In [1]: import numpy as np

In [2]: np.set_printoptions(precision=2, suppress=True, linewidth=160, floatmode="fixed")

In [3]: F = np.load("a.npy")

In [4]: F
Out[4]: 
array([[0, 0, 0, 0, 0, 0, 0, 0, 1],
       [0, 0, 1, 0, 1, 1, 0, 1, 0],
       [0, 1, 0, 0, 1, 0, 0, 1, 0],
       [0, 0, 0, 0, 1, 1, 1, 0, 0],
       [0, 1, 1, 1, 0, 0, 0, 1, 0],
       [0, 1, 0, 1, 0, 0, 1, 1, 0],
       [0, 0, 0, 1, 0, 1, 0, 0, 0],
       [0, 1, 1, 0, 1, 1, 0, 0, 0],
       [1, 0, 0, 0, 0, 0, 0, 0, 0]])

In [5]: try:
   ...:     np.linalg.cholesky(F)
   ...: except np.linalg.LinAlgError as e:
   ...:     print("failed:", e)
   ...: 
failed: Matrix is not positive definite

In [6]: np.round(np.linalg.eigvalsh(F).min(), 2)
Out[6]: np.float64(-2.19)

In [7]: np.all(np.linalg.eigvalsh(F) > 0)
Out[7]: np.False_

In [8]: F @ F
Out[8]: 
array([[1, 0, 0, 0, 0, 0, 0, 0, 0],
       [0, 4, 2, 2, 2, 1, 1, 3, 0],
       [0, 2, 3, 1, 2, 2, 0, 2, 0],
       [0, 2, 1, 3, 0, 1, 1, 2, 0],
       [0, 2, 2, 0, 4, 3, 1, 2, 0],
       [0, 1, 2, 1, 3, 4, 1, 1, 0],
       [0, 1, 0, 1, 1, 1, 2, 1, 0],
       [0, 3, 2, 2, 2, 1, 1, 4, 0],
       [0, 0, 0, 0, 0, 0, 0, 0, 1]])

In [9]: np.linalg.matrix_power(F, 2)
Out[9]: 
array([[1, 0, 0, 0, 0, 0, 0, 0, 0],
       [0, 4, 2, 2, 2, 1, 1, 3, 0],
       [0, 2, 3, 1, 2, 2, 0, 2, 0],
       [0, 2, 1, 3, 0, 1, 1, 2, 0],
       [0, 2, 2, 0, 4, 3, 1, 2, 0],
       [0, 1, 2, 1, 3, 4, 1, 1, 0],
       [0, 1, 0, 1, 1, 1, 2, 1, 0],
       [0, 3, 2, 2, 2, 1, 1, 4, 0],
       [0, 0, 0, 0, 0, 0, 0, 0, 1]])

In [10]: (F + F.T) / 2
Out[10]: 
array([[0.00, 0.00, 0.00, 0.00, 0.00, 0.00, 0.00, 0.00, 1.00],
       [0.00, 0.00, 1.00, 0.00, 1.00, 1.00, 0.00, 1.00, 0.00],
       [0.00, 1.00, 0.00, 0.00, 1.00, 0.00, 0.00, 1.00, 0.00],
       [0.00, 0.00, 0.00, 0.00, 1.00, 1.00, 1.00, 0.00, 0.00],
       [0.00, 1.00, 1.00, 1.00, 0.00, 0.00, 0.00, 1.00, 0.00],
       [0.00, 1.00, 0.00, 1.00, 0.00, 0.00, 1.00, 1.00, 0.00],
       [0.00, 0.00, 0.00, 1.00, 0.00, 1.00, 0.00, 0.00, 0.00],
       [0.00, 1.00, 1.00, 0.00, 1.00, 1.00, 0.00, 0.00, 0.00],
       [1.00, 0.00, 0.00, 0.00, 0.00, 0.00, 0.00, 0.00, 0.00]])

In [11]: round(np.abs(np.linalg.eigvals(F)).max(), 2)
Out[11]: np.float64(3.6)

In [12]: assert F == F.T
Traceback (most recent call last):
  Cell In[12], line 1
    assert F == F.T
ValueError: The truth value of an array with more than one element is ambiguous. Use a.any() or a.all()


In [13]: np.sort(np.abs(np.linalg.eigvals(F)))
Out[13]: array([0.15, 0.72, 1.00, 1.00, 1.00, 1.44, 1.61, 2.19, 3.60])

In [14]: w, V = np.linalg.eigh(F)

In [15]: x = np.array([2, -1, -2, -2, 2, 0, 2, 2, -1])

In [16]: np.linalg.eigvalsh(F[1:, 1:])
Out[16]: array([-2.19, -1.44, -1.00, -0.72,  0.00,  0.15,  1.61,  3.60])

In [17]: out = F / np.sqrt((F ** 2).mean(axis=1, keepdims=True))

In [18]: np.linalg.matrix_rank(out) == np.linalg.matrix_rank(F)
Out[18]: np.True_

In [19]: out[8]
Out[19]: array([3.00, 0.00, 0.00, 0.00, 0.00, 0.00, 0.00, 0.00, 0.00])

In [20]: print(F - F.mean(axis=1, keepdims=True))
[[-0.11 -0.11 -0.11 -0.11 -0.11 -0.11 -0.11 -0.11  0.89]
 [-0.44 -0.44  0.56 -0.44  0.56  0.56 -0.44  0.56 -0.44]
 [-0.33  0.67 -0.33 -0.33  0.67 -0.33 -0.33  0.67 -0.33]
 [-0.33 -0.33 -0.33 -0.33  0.67  0.67  0.67 -0.33 -0.33]
 [-0.44  0.56  0.56  0.56 -0.44 -0.44 -0.44  0.56 -0.44]
 [-0.44  0.56 -0.44  0.56 -0.44 -0.44  0.56  0.56 -0.44]
 [-0.22 -0.22 -0.22  0.78 -0.22  0.78 -0.22 -0.22 -0.22]
 [-0.44  0.56  0.56 -0.44  0.56  0.56 -0.44 -0.44 -0.44]
 [ 0.89 -0.11 -0.11 -0.11 -0.11 -0.11 -0.11 -0.11 -0.11]]

In [21]: np.linalg.matrix_rank(F - F.mean(axis=1, keepdims=True))
Out[21]: np.int64(8)

In [22]: K = np.load("mat.npy")

In [23]: K
Out[23]: 
array([[-0.34, -1.45, -0.44,  0.45, -0.55, -0.09],
       [-0.10, -1.20, -0.50,  0.80, -0.40,  0.30],
       [-0.50, -1.60, -0.20,  0.40, -0.70, -1.20],
       [-0.30, -0.40,  1.00, -0.60,  0.60,  0.90],
       [-0.60, -1.40, -0.30,  0.50, -0.60, -2.40],
       [ 0.20,  0.80, -0.70,  0.20,  0.20, -0.70],
       [ 1.10, -1.60, -0.70,  0.60,  0.10,  0.30],
       [-0.20,  0.60,  0.20,  0.00, -1.40,  0.00],
       [-0.60,  0.10,  0.70, -0.70, -0.90, -0.50]])

In [24]: q, V = np.linalg.qr(K[:, :2])[0], np.linalg.qr(K[:, 2:])[0]

In [25]: sv = np.linalg.svd(q.T @ V, compute_uv=False)

In [26]: np.degrees(np.arccos(sv.clip(0, 1)))
Out[26]: array([29.66, 39.09])

In [27]: P = K @ np.linalg.solve(K.T @ K, K.T)

In [28]: np.linalg.matrix_rank(np.eye(9) - P)
Out[28]: np.int64(3)

In [29]: u, v = K[4], K[7]

In [30]: round(u @ v, 2)
Out[30]: np.float64(0.06)

In [31]: p = (u @ v) / (u @ u) * u

In [32]: np.outer(u, v)
Out[32]: 
array([[ 0.12, -0.36, -0.12, -0.00,  0.84, -0.00],
       [ 0.28, -0.84, -0.28, -0.00,  1.96, -0.00],
       [ 0.06, -0.18, -0.06, -0.00,  0.42, -0.00],
       [-0.10,  0.30,  0.10,  0.00, -0.70,  0.00],
       [ 0.12, -0.36, -0.12, -0.00,  0.84, -0.00],
       [ 0.48, -1.44, -0.48, -0.00,  3.36, -0.00]])

In [33]: np.round((v - p) @ u, 2)
Out[33]: np.float64(0.0)

In [34]: np.round(v - p, 2) + 0
Out[34]: array([-0.20,  0.61,  0.20,  0.00, -1.40,  0.02])

In [35]: out = K / np.linalg.norm(K, axis=1)
Traceback (most recent call last):
  Cell In[35], line 1
    out = K / np.linalg.norm(K, axis=1)
ValueError: operands could not be broadcast together with shapes (9,6) (9,) 


In [36]: out = K / np.linalg.norm(K, axis=1, keepdims=True)

In [37]: C2 = out @ out.T

In [38]: (np.abs(C2) > 0.9).astype(int)
Out[38]: 
array([[1, 1, 0, 0, 0, 0, 0, 0, 0],
       [1, 1, 0, 0, 0, 0, 0, 0, 0],
       [0, 0, 1, 0, 1, 0, 0, 0, 0],
       [0, 0, 0, 1, 0, 0, 0, 0, 0],
       [0, 0, 1, 0, 1, 0, 0, 0, 0],
       [0, 0, 0, 0, 0, 1, 0, 0, 0],
       [0, 0, 0, 0, 0, 0, 1, 0, 0],
       [0, 0, 0, 0, 0, 0, 0, 1, 0],
       [0, 0, 0, 0, 0, 0, 0, 0, 1]])

In [39]: np.round(np.degrees(np.arccos(np.clip(C2[3, 6], -1, 1))), 2)
Out[39]: np.float64(96.66)

In [40]: np.linalg.norm(out, axis=1)
Out[40]: array([1.00, 1.00, 1.00, 1.00, 1.00, 1.00, 1.00, 1.00, 1.00])

In [41]: np.argwhere(np.triu(np.abs(C2) > 0.95, 1))
Out[41]: array([], shape=(0, 2), dtype=int64)

In [42]: C2[3]
Out[42]: array([-0.15, -0.16, -0.31,  1.00, -0.48, -0.78, -0.12, -0.32,  0.10])

In [43]: x = np.array([1, 1, 1, 0, 0, 0])

In [44]: y = K @ x

In [45]: np.round(np.linalg.lstsq(K, y)[0], 2) + 0
Out[45]: array([1.00, 1.00, 1.00, 0.00, 0.00, 0.00])

In [46]: rng = np.random.default_rng(7660)

In [47]: y = y + 0.3 * rng.normal(size=9)

In [48]: y
Out[48]: array([-2.10, -1.57, -1.95,  0.25, -2.76,  0.28, -1.68,  0.59,  0.09])

In [49]: b, *_ = np.linalg.lstsq(K, y)

In [50]: round(float(np.linalg.norm(y - K @ b)), 2)
Out[50]: 0.48

In [51]: [round(float(np.linalg.norm(np.linalg.solve(K.T @ K + lam * np.eye(6), K.T @ y))), 2) for lam in (0, 1, 10, 100)]
Out[51]: [1.27, 1.08, 0.7, 0.16]

In [52]: b
Out[52]: array([ 0.33,  1.05,  0.57, -0.02,  0.03,  0.28])

In [53]: W0 = np.load("x.npy")

In [54]: W0
Out[54]: 
array([[4, 5, 5, 5, 3, 2, 2, 3, 5, 4, 3],
       [3, 4, 5, 5, 5, 3, 2, 2, 3, 5, 4],
       [4, 3, 4, 5, 5, 5, 3, 2, 2, 3, 5],
       [5, 4, 3, 4, 5, 5, 5, 3, 2, 2, 3],
       [3, 5, 4, 3, 4, 5, 5, 5, 3, 2, 2],
       [2, 3, 5, 4, 3, 4, 5, 5, 5, 3, 2],
       [2, 2, 3, 5, 4, 3, 4, 5, 5, 5, 3],
       [3, 2, 2, 3, 5, 4, 3, 4, 5, 5, 5],
       [5, 3, 2, 2, 3, 5, 4, 3, 4, 5, 5],
       [5, 5, 3, 2, 2, 3, 5, 4, 3, 4, 5],
       [5, 5, 5, 3, 2, 2, 3, 5, 4, 3, 4]])

In [55]: Uu, sv = np.linalg.svd(W0)
Traceback (most recent call last):
  Cell In[55], line 1
    Uu, sv = np.linalg.svd(W0)
ValueError: too many values to unpack (expected 2)


In [56]: Uu, sv, Vt = np.linalg.svd(W0, full_matrices=False)

In [57]: print(round(np.sqrt((sv ** 2).sum()), 2), round(np.linalg.norm(W0), 2))
42.86 42.86

In [58]: print(np.allclose(Uu * sv @ Vt, W0))
True

In [59]: Uu.shape, sv.shape, Vt.shape
Out[59]: ((11, 11), (11,), (11, 11))

In [60]: F @ F
Out[60]: 
array([[1, 0, 0, 0, 0, 0, 0, 0, 0],
       [0, 4, 2, 2, 2, 1, 1, 3, 0],
       [0, 2, 3, 1, 2, 2, 0, 2, 0],
       [0, 2, 1, 3, 0, 1, 1, 2, 0],
       [0, 2, 2, 0, 4, 3, 1, 2, 0],
       [0, 1, 2, 1, 3, 4, 1, 1, 0],
       [0, 1, 0, 1, 1, 1, 2, 1, 0],
       [0, 3, 2, 2, 2, 1, 1, 4, 0],
       [0, 0, 0, 0, 0, 0, 0, 0, 1]])

In [61]: np.flatnonzero(np.linalg.matrix_power((F != 0) + (F.T != 0) + np.eye(9), 9)[6])
Out[61]: array([1, 2, 3, 4, 5, 6, 7])

In [62]: (np.linalg.matrix_power((F != 0) + (F.T != 0) + np.eye(9), 9) > 0).astype(int)
Out[62]: 
array([[1, 0, 0, 0, 0, 0, 0, 0, 1],
       [0, 1, 1, 1, 1, 1, 1, 1, 0],
       [0, 1, 1, 1, 1, 1, 1, 1, 0],
       [0, 1, 1, 1, 1, 1, 1, 1, 0],
       [0, 1, 1, 1, 1, 1, 1, 1, 0],
       [0, 1, 1, 1, 1, 1, 1, 1, 0],
       [0, 1, 1, 1, 1, 1, 1, 1, 0],
       [0, 1, 1, 1, 1, 1, 1, 1, 0],
       [1, 0, 0, 0, 0, 0, 0, 0, 1]])

In [63]: round(float(np.linalg.det(F)), 2)
Out[63]: -2.0

In [64]: W1 = np.array([[0, -1, -1, -1, 1, 2],
    ...:     [0, 1, 0, -2, 0, 1],
    ...:     [2, 1, 1, -1, -1, -2],
    ...:     [0, 2, -1, -2, 2, -1],
    ...:     [2, 2, -2, -1, -1, 2],
    ...:     [-1, -1, -2, 1, -1, -2],
    ...:     [2, 2, -2, 2, -2, 0],
    ...:     [-1, -1, -2, 1, 2, -2],
    ...:     [-1, 0, 0, -1, 2, -1],
    ...:     [0, -1, -2, 0, 0, -1],
    ...:     [2, 0, 2, 1, 2, 2]])

In [65]: b = np.array([-3, -1, -3, -1, 0, -3])

In [66]: H = np.maximum(W0 @ W1 + b, 0)

In [67]: print(np.linalg.matrix_rank(H))
3

In [68]: print((H > 0).astype(int))
[[1 1 0 0 1 0]
 [1 1 0 0 1 0]
 [1 1 0 0 1 0]
 [1 1 0 0 1 0]
 [1 1 0 0 1 0]
 [1 1 0 0 1 0]
 [1 1 0 0 1 0]
 [1 1 0 0 1 0]
 [1 1 0 0 1 0]
 [1 1 0 0 1 0]
 [1 1 0 0 1 0]]

In [69]: (H > 0).mean(axis=0)
Out[69]: array([1.00, 1.00, 0.00, 0.00, 1.00, 0.00])

In [70]: H
Out[70]: 
array([[13, 16,  0,  0, 22,  0],
       [21, 19,  0,  0, 14,  0],
       [22, 18,  0,  0, 12,  0],
       [19, 19,  0,  0,  6,  0],
       [14, 17,  0,  0,  6,  0],
       [13, 17,  0,  0, 12,  0],
       [12, 15,  0,  0, 20,  0],
       [14,  9,  0,  0, 20,  0],
       [13,  4,  0,  0, 15,  0],
       [17,  9,  0,  0, 15,  0],
       [14, 10,  0,  0, 22,  0]])

In [71]: C = np.array([[-2, -8, 5],
    ...:     [-7, -2, 8],
    ...:     [3, 9, -1],
    ...:     [9, 7, 3],
    ...:     [0, 3, -3],
    ...:     [-7, 8, -1]])

In [72]: (H @ C).round(6).argmax(axis=1)
Out[72]: array([2, 2, 2, 2, 2, 2, 2, 2, 2, 2, 2])

In [73]: W1 @ C
Out[73]: 
array([[-19,   5, -15],
       [-32,  -8,   1],
       [ -3, -35,  19],
       [-28, -29,   6],
       [-47, -32,  26],
       [ 26, -20,  -3],
       [ -6, -30,  40],
       [ 26, -11, -12],
       [  0,  -1, -13],
       [  8, -24,  -5],
       [ -3,  31,   3]])

In [74]: u = np.array([0, 1])

In [75]: np.polyval(u, W0[0])
Out[75]: array([1, 1, 1, 1, 1, 1, 1, 1, 1, 1, 1])

In [76]: X = np.loadtxt("dump.csv", delimiter=",")

In [77]: X
Out[77]: 
array([[ 28.00,  15.00,  15.00,  20.00,   5.00,   0.00,   0.00,  10.00, -20.00,   0.00, -10.00,   0.00],
       [ 15.00,  12.00,   9.00,  12.00,   3.00,   0.00,   0.00,   6.00, -12.00,   0.00,  -6.00,   0.00],
       [ 15.00,   9.00,  12.00,  12.00,   3.00,   0.00,   0.00,   6.00, -12.00,   0.00,  -6.00,   0.00],
       [ 20.00,  12.00,  12.00,  19.00,   4.00,   0.00,   0.00,   8.00, -16.00,   0.00,  -8.00,   0.00],
       [  5.00,   3.00,   3.00,   4.00,   4.00,   0.00,   0.00,   2.00,  -4.00,   0.00,  -2.00,   0.00],
       [  0.00,   0.00,   0.00,   0.00,   0.00,   3.00,   0.00,   0.00,   0.00,   0.00,   0.00,   0.00],
       [  0.00,   0.00,   0.00,   0.00,   0.00,   0.00,   3.00,   0.00,   0.00,   0.00,   0.00,   0.00],
       [ 10.00,   6.00,   6.00,   8.00,   2.00,   0.00,   0.00,   7.00,  -8.00,   0.00,  -4.00,   0.00],
       [-20.00, -12.00, -12.00, -16.00,  -4.00,   0.00,   0.00,  -8.00,  19.00,   0.00,   8.00,   0.00],
       [  0.00,   0.00,   0.00,   0.00,   0.00,   0.00,   0.00,   0.00,   0.00,   3.00,   0.00,   0.00],
       [-10.00,  -6.00,  -6.00,  -8.00,  -2.00,   0.00,   0.00,  -4.00,   8.00,   0.00,   7.00,   0.00],
       [  0.00,   0.00,   0.00,   0.00,   0.00,   0.00,   0.00,   0.00,   0.00,   0.00,   0.00,   3.00]])

In [78]: np.flatnonzero(np.linalg.matrix_power((X != 0) + (X.T != 0) + np.eye(12), 12)[2])
Out[78]: array([ 0,  1,  2,  3,  4,  7,  8, 10])

In [79]: print(X @ X)
[[ 2259.00  1350.00  1350.00  1800.00   450.00     0.00     0.00   900.00 -1800.00     0.00  -900.00     0.00]
 [ 1350.00   819.00   810.00  1080.00   270.00     0.00     0.00   540.00 -1080.00     0.00  -540.00     0.00]
 [ 1350.00   810.00   819.00  1080.00   270.00     0.00     0.00   540.00 -1080.00     0.00  -540.00     0.00]
 [ 1800.00  1080.00  1080.00  1449.00   360.00     0.00     0.00   720.00 -1440.00     0.00  -720.00     0.00]
 [  450.00   270.00   270.00   360.00    99.00     0.00     0.00   180.00  -360.00     0.00  -180.00     0.00]
 [    0.00     0.00     0.00     0.00     0.00     9.00     0.00     0.00     0.00     0.00     0.00     0.00]
 [    0.00     0.00     0.00     0.00     0.00     0.00     9.00     0.00     0.00     0.00     0.00     0.00]
 [  900.00   540.00   540.00   720.00   180.00     0.00     0.00   369.00  -720.00     0.00  -360.00     0.00]
 [-1800.00 -1080.00 -1080.00 -1440.00  -360.00     0.00     0.00  -720.00  1449.00     0.00   720.00     0.00]
 [    0.00     0.00     0.00     0.00     0.00     0.00     0.00     0.00     0.00     9.00     0.00     0.00]
 [ -900.00  -540.00  -540.00  -720.00  -180.00     0.00     0.00  -360.00   720.00     0.00   369.00     0.00]
 [    0.00     0.00     0.00     0.00     0.00     0.00     0.00     0.00     0.00     0.00     0.00     9.00]]
